% python3 -q
>>> import numpy as np
>>> np.set_printoptions(precision=1, suppress=True, linewidth=160)
>>> rnd = lambda a: np.round(a, 1) + 0
>>> A = np.load("block7.npy")
>>> A
array([[  1,  -3,   9, -27],
       [  1,  -2,   4,  -8],
       [  1,  -1,   1,  -1],
       [  1,   0,   0,   0],
       [  1,   1,   1,   1]])
>>> P = A @ np.linalg.solve(A.T @ A, A.T)
>>> rnd(P)
array([[ 1. ,  0.1, -0.1,  0.1,  0. ],
       [ 0.1,  0.8,  0.3, -0.2,  0.1],
       [-0.1,  0.3,  0.5,  0.3, -0.1],
       [ 0.1, -0.2,  0.3,  0.8,  0.1],
       [ 0. ,  0.1, -0.1,  0.1,  1. ]])
>>> np.trace(P)
np.float64(4.0)
>>> np.linalg.matrix_rank(np.eye(5) - P)
np.int64(1)
>>> print(rnd((np.eye(5) - P) @ A))
[[0. 0. 0. 0.]
 [0. 0. 0. 0.]
 [0. 0. 0. 0.]
 [0. 0. 0. 0.]
 [0. 0. 0. 0.]]
>>> print(np.allclose(P @ P, P))
True
>>> print(rnd(np.linalg.eigvalsh(P)))
[0. 1. 1. 1. 1.]
>>> B = np.c_[A[:, :1] @ np.array([[1]]), np.array([0, 2, 2, 0, 3])]
>>> B
array([[1, 0],
       [1, 2],
       [1, 2],
       [1, 0],
       [1, 3]])
>>> rnd(np.linalg.norm(np.linalg.qr(A)[0].T @ B, axis=0) ** 2 / ((B ** 2).sum(axis=0) + 1e-12))
array([1., 1.])
>>> rnd(np.linalg.norm(B - A @ np.linalg.lstsq(A, B)[0], axis=0))
array([0. , 0.8])
>>> print(np.linalg.matrix_rank(np.c_[A, B]))
5
>>> Uu, s, VT = np.linalg.svd(A)
>>> np.argmax(s[:-1] / (s[1:] + 1e-6)) + 1
np.int64(1)
>>> B = Uu[:, :1] @ np.diag(s[:1]) @ VT[:1]
>>> rnd(np.linalg.norm(A - B, 2)), rnd(s[1])
(np.float64(2.5), np.float64(2.5))
>>> rnd(np.abs(A - B).max())
np.float64(1.2)
>>> rnd(B)
array([[  1.2,  -3.4,   9.3, -26.8],
       [  0.4,  -1.1,   3. ,  -8.5],
       [  0.1,  -0.2,   0.5,  -1.3],
       [  0. ,   0. ,   0. ,   0. ],
       [  0. ,   0.1,  -0.2,   0.6]])
>>> F = np.loadtxt("data.csv", delimiter=",")
>>> F
array([[ -2.,   9., -13., -12.,  -6., -14., -19.,   4., -15.],
       [  6.,  -4.,   0.,   2.,  -1.,  -2.,  -8.,   0.,   0.],
       [ -7.,   8.,  -8.,   5.,  -4.,  -8.,   7.,  -6.,   7.],
       [ 15., -13.,   8.,  -6.,   3.,   3., -10.,   7.,   2.],
       [  7.,  -9.,   4.,  -1.,   8.,   4.,   0.,   5.,   1.],
       [  0.,   0.,   0.,   0.,   0.,   0.,   0.,   0.,   0.],
       [  6.,   7., -11., -10.,   2., -10.,  -8.,   1.,  -2.],
       [  6.,  -5.,  -4.,   6.,   3.,  -6.,  -1.,  -1.,   8.],
       [ 12., -10.,   3.,  -7.,  -4.,   1., -16.,   6.,  -5.],
       [ 18.,  -9.,  -5., -15.,   4.,   6., -11.,   9.,  -1.],
       [ -2.,   6.,   3.,  -8.,  -1.,  -8.,  -9.,   4.,  -8.],
       [ 24.,  -3.,  -3., -10.,  13.,  -3.,  -9.,   4.,   9.],
       [  0.,  -8.,  -5.,   8.,  -8.,   2., -10.,  -1.,  -5.],
       [ -8.,   2.,  -2.,  -2.,  -8.,  -4., -11.,   3., -13.],
       [ -5.,  11., -10.,  -4.,  -5.,  -4.,  15.,  -4.,  13.],
       [  9., -17.,   3.,   0.,  -4.,   7., -12.,   6.,  -3.],
       [  0.,   9.,   1., -17.,  -2.,  -4.,  -1.,   6.,  -2.],
       [ 12., -10.,   3.,  -7.,  -4.,   1., -16.,   6.,  -5.],
       [ 16., -16.,   9.,   2.,  14.,   4.,  -2.,   6.,   8.],
       [  0.,  -8.,  -5.,   8.,  -8.,   2., -10.,  -1.,  -5.],
       [  0.,   0.,   0.,   0.,   0.,   0.,   0.,   0.,   0.],
       [ -1.,   4.,  -8.,   7.,  -5., -10.,  -1.,  -6.,   7.],
       [ -8.,  15., -16.,  -3.,  -3., -17., -11.,  -2., -10.],
       [ 12.,  -6.,  -4.,  -7.,   8.,  -7., -26.,   9., -16.],
       [ -3.,  10.,  -5.,  -1.,  -6., -18., -10.,  -2.,  -1.],
       [ 20., -10.,   1., -16.,  14.,   2., -15.,  12.,  -8.],
       [  2.,  -5.,  -7.,  -1.,  -9.,   6.,  -2.,   1.,   1.],
       [ 20.,  -8.,  -2.,  -5.,  16.,  -3., -15.,   6.,  -3.],
       [ -6.,  -4.,  -5.,   6.,  -7.,   4.,  -2.,  -1.,  -5.],
       [  6.,  -6.,   3.,  -9.,  -3.,   3.,  -8.,   6.,  -5.],
       [ -3.,   8.,  -2., -12.,  -8., -13., -10.,   4.,  -6.]])
>>> O, r_ = np.linalg.qr(F)
>>> print(rnd(O.T @ O))
[[1. 0. 0. 0. 0. 0. 0. 0. 0.]
 [0. 1. 0. 0. 0. 0. 0. 0. 0.]
 [0. 0. 1. 0. 0. 0. 0. 0. 0.]
 [0. 0. 0. 1. 0. 0. 0. 0. 0.]
 [0. 0. 0. 0. 1. 0. 0. 0. 0.]
 [0. 0. 0. 0. 0. 1. 0. 0. 0.]
 [0. 0. 0. 0. 0. 0. 1. 0. 0.]
 [0. 0. 0. 0. 0. 0. 0. 1. 0.]
 [0. 0. 0. 0. 0. 0. 0. 0. 1.]]
>>> O.shape, r_.shape
((31, 9), (9, 9))
>>> np.allclose(r_.T @ r_, F.T @ F)
True
